$ python -q
>>> import numpy as np
>>> from numpy import linalg as LA
>>> np.set_printoptions(precision=3, suppress=True, linewidth=140)
>>> rnd = lambda a: np.round(a, 3) + 0
>>> rng = np.random.default_rng(362)
>>> labels = rng.integers(0, 3, 5)
>>> X = (labels[:, None] == labels) * -2 + np.eye(5)
>>> X
array([[-1.,  0.,  0.,  0.,  0.],
       [ 0., -1., -2.,  0., -2.],
       [ 0., -2., -1.,  0., -2.],
       [ 0.,  0.,  0., -1.,  0.],
       [ 0., -2., -2.,  0., -1.]])
>>> # 3 groups of indices that never mix
>>> Y = np.array([[0, 1, 0], [3, 3, 0]])
>>> Z = np.kron(Y, X)
>>> Z.shape
(10, 15)
>>> rnd(LA.norm(Z, 2)), rnd(LA.norm(Y, 2) * LA.norm(X, 2))
(np.float64(21.514), np.float64(21.514))
>>> Z
array([[-0.,  0.,  0.,  0.,  0., -1.,  0.,  0.,  0.,  0., -0.,  0.,  0.,  0.,  0.],
       [ 0., -0., -0.,  0., -0.,  0., -1., -2.,  0., -2.,  0., -0., -0.,  0., -0.],
       [ 0., -0., -0.,  0., -0.,  0., -2., -1.,  0., -2.,  0., -0., -0.,  0., -0.],
       [ 0.,  0.,  0., -0.,  0.,  0.,  0.,  0., -1.,  0.,  0.,  0.,  0., -0.,  0.],
       [ 0., -0., -0.,  0., -0.,  0., -2., -2.,  0., -1.,  0., -0., -0.,  0., -0.],
       [-3.,  0.,  0.,  0.,  0., -3.,  0.,  0.,  0.,  0., -0.,  0.,  0.,  0.,  0.],
       [ 0., -3., -6.,  0., -6.,  0., -3., -6.,  0., -6.,  0., -0., -0.,  0., -0.],
       [ 0., -6., -3.,  0., -6.,  0., -6., -3.,  0., -6.,  0., -0., -0.,  0., -0.],
       [ 0.,  0.,  0., -3.,  0.,  0.,  0.,  0., -3.,  0.,  0.,  0.,  0., -0.,  0.],
       [ 0., -6., -6.,  0., -3.,  0., -6., -6.,  0., -3.,  0., -0., -0.,  0., -0.]])
>>> m1 = np.array([[-0.3, -1.9, -2.5],
...     [-2.0, -2.1, 1.5],
...     [-0.1, 0.7, 0.9],
...     [-0.1, 0.7, 1.1],
...     [0.8, 1.8, -1.7],
...     [1.4, 0.1, 0.4],
...     [0.0, -1.1, 0.1],
...     [-0.8, -0.2, -1.5],
...     [-0.6, 0.1, 0.5],
...     [-0.3, -2.6, -0.9],
...     [0.0, -1.2, 1.6]])
>>> m1[:, 2] = 2 * m1[:, 0] + 0.05 * rng.normal(size=11)
>>> rnd(m1)
array([[-0.3  , -1.9  , -0.671],
       [-2.   , -2.1  , -4.   ],
       [-0.1  ,  0.7  , -0.187],
       [-0.1  ,  0.7  , -0.098],
       [ 0.8  ,  1.8  ,  1.592],
       [ 1.4  ,  0.1  ,  2.809],
       [ 0.   , -1.1  , -0.021],
       [-0.8  , -0.2  , -1.663],
       [-0.6  ,  0.1  , -1.246],
       [-0.3  , -2.6  , -0.617],
       [ 0.   , -1.2  ,  0.025]])
>>> labels = m1[:, 0] > np.median(m1[:, 0])
>>> u = m1[labels].mean(axis=0) - m1[~labels].mean(axis=0)
>>> labels.astype(int)
array([0, 0, 0, 0, 1, 1, 1, 0, 0, 0, 1])
>>> rnd(u)
array([1.15 , 0.657, 2.313])
>>> t = np.radians(30)
>>> Rm = np.eye(3)
>>> Rm[2, 2] = Rm[0, 0] = np.cos(t)
>>> Rm[2, 0], Rm[0, 2] = -np.sin(t), np.sin(t)
>>> rnd(Rm)
array([[ 0.866,  0.   ,  0.5  ],
       [ 0.   ,  1.   ,  0.   ],
       [-0.5  ,  0.   ,  0.866]])
>>> Y = m1 @ Rm.T
>>> rnd(np.abs(Y - m1).max(axis=0))
array([1.732, 0.   , 1.536])
>>> np.allclose(m1 @ m1.T, Y @ Y.T)
True
>>> rnd(LA.svd(m1, compute_uv=False)), rnd(LA.svd(Y, compute_uv=False))
(array([6.994, 3.495, 0.064]), array([6.994, 3.495, 0.064]))
>>> x0 = np.array([-2, -3, -2])
>>> rnd(LA.inv(Rm))
array([[ 0.866,  0.   , -0.5  ],
       [ 0.   ,  1.   ,  0.   ],
       [ 0.5  ,  0.   ,  0.866]])
>>> rnd(np.abs(LA.eigvals(Rm)))
array([1., 1., 1.])
>>> rnd(LA.norm(x0)), rnd(LA.norm(Rm @ x0))
(np.float64(4.123), np.float64(4.123))
>>> hat = m1 @ LA.solve(m1.T @ m1, m1.T)
>>> np.allclose(hat @ hat, hat)
True
>>> dist = LA.norm(m1[:, None] - m1[None], axis=-1)
>>> dist.shape
(11, 11)
>>> rnd(LA.norm(m1 - m1.mean(axis=0), axis=1))
array([1.419, 4.356, 1.235, 1.251, 3.192, 3.605, 0.703, 1.468, 1.151, 2.1  , 0.809])
>>> LA.matrix_rank(dist ** 2)
np.int64(5)
>>> rnd(LA.norm(m1, axis=1))
array([2.037, 4.941, 0.731, 0.714, 2.533, 3.14 , 1.1  , 1.856, 1.387, 2.689, 1.2  ])
>>> dist.mean(axis=1).argmax()
np.int64(1)
>>> np.flatnonzero(dist[1] < dist.mean() / 2)
array([1])
>>> dist[1].round(6).argsort(kind="stable")[:4]
array([1, 7, 0, 8])
>>> np.unravel_index(dist.round(6).argmax(), dist.shape)
(np.int64(1), np.int64(5))
>>> Y = np.array([[-8], [-5], [-8], [3], [-6]])
>>> Z = np.array([[3, 0, 2]])
>>> arr = Y @ Z
>>> arr
array([[-24,   0, -16],
       [-15,   0, -10],
       [-24,   0, -16],
       [  9,   0,   6],
       [-18,   0, -12]])
>>> [round(float(x), 3) for x in LA.svd(arr, compute_uv=False)[:3]]
[50.735, 0.0, 0.0]
>>> LA.matrix_rank(arr, rtol=0.1)
np.int64(1)
>>> rnd(LA.norm(arr, 2) / LA.norm(arr))
np.float64(1.0)
